% python3 -q
>>> import numpy as np
>>> import numpy.linalg as la
>>> np.set_printoptions(precision=3, suppress=True, linewidth=140)
>>> F = np.loadtxt("test7.csv", delimiter=",")
>>> F
array([[ 4.617,  0.813, -0.099],
       [ 0.858,  0.62 , -0.528],
       [ 1.873,  1.704, -0.09 ],
       [-0.024, -0.913,  1.279],
       [ 0.088,  0.556,  1.184],
       [ 1.016, -3.942, -0.96 ],
       [ 2.591,  1.704, -0.222],
       [-1.09 ,  1.867,  0.402],
       [-0.251,  0.973,  0.758],
       [ 3.043, -1.508, -1.615],
       [-2.126, -0.278,  0.529],
       [-2.586,  0.233,  0.491]])
>>> A2 = np.c_[F[:, :1] @ np.array([[1]]), np.array([2, 0, 0, 0, -2, 3, 2, 1, -2, 1, -2, -1])]
>>> A2
array([[ 4.617,  2.   ],
       [ 0.858,  0.   ],
       [ 1.873,  0.   ],
       [-0.024,  0.   ],
       [ 0.088, -2.   ],
       [ 1.016,  3.   ],
       [ 2.591,  2.   ],
       [-1.09 ,  1.   ],
       [-0.251, -2.   ],
       [ 3.043,  1.   ],
       [-2.126, -2.   ],
       [-2.586, -1.   ]])
>>> np.round(la.lstsq(F, A2[:, 0])[0], 3) + 0
array([1., 0., 0.])
>>> la.matrix_rank(A2)
np.int64(2)
>>> r0, g = A2[5], A2[9]
>>> round(float(r0 @ g), 3)
6.092
>>> p = (r0 @ g) / (r0 @ r0) * r0
>>> la.matrix_rank(np.outer(r0, g))
np.int64(1)
>>> g - p
array([ 2.426, -0.822])
>>> round((g - p) @ r0, 3)
np.float64(0.0)
>>> p
array([0.617, 1.822])
>>> dist = la.norm(F[:, None] - F[None], axis=-1)
>>> la.norm(F, axis=1)
array([4.689, 1.183, 2.534, 1.572, 1.311, 4.182, 3.109, 2.199, 1.259, 3.761, 2.208, 2.642])
>>> np.unravel_index(dist.round(6).argmax(), dist.shape)
(np.int64(0), np.int64(11))
>>> la.norm(F - F.mean(axis=0), axis=1)
array([4.009, 0.801, 1.974, 1.737, 1.299, 4.242, 2.491, 2.474, 1.399, 3.365, 2.86 , 3.279])
>>> np.flatnonzero(dist[5] < dist.mean() / 2)
array([5])
>>> dist.mean(axis=1).argmax()
np.int64(5)
>>> la.matrix_rank(dist ** 2)
np.int64(5)
>>> dist[5]
array([6.026, 4.585, 5.777, 3.908, 5.069, 0.   , 5.908, 6.327, 5.359, 3.235, 5.051, 5.702])
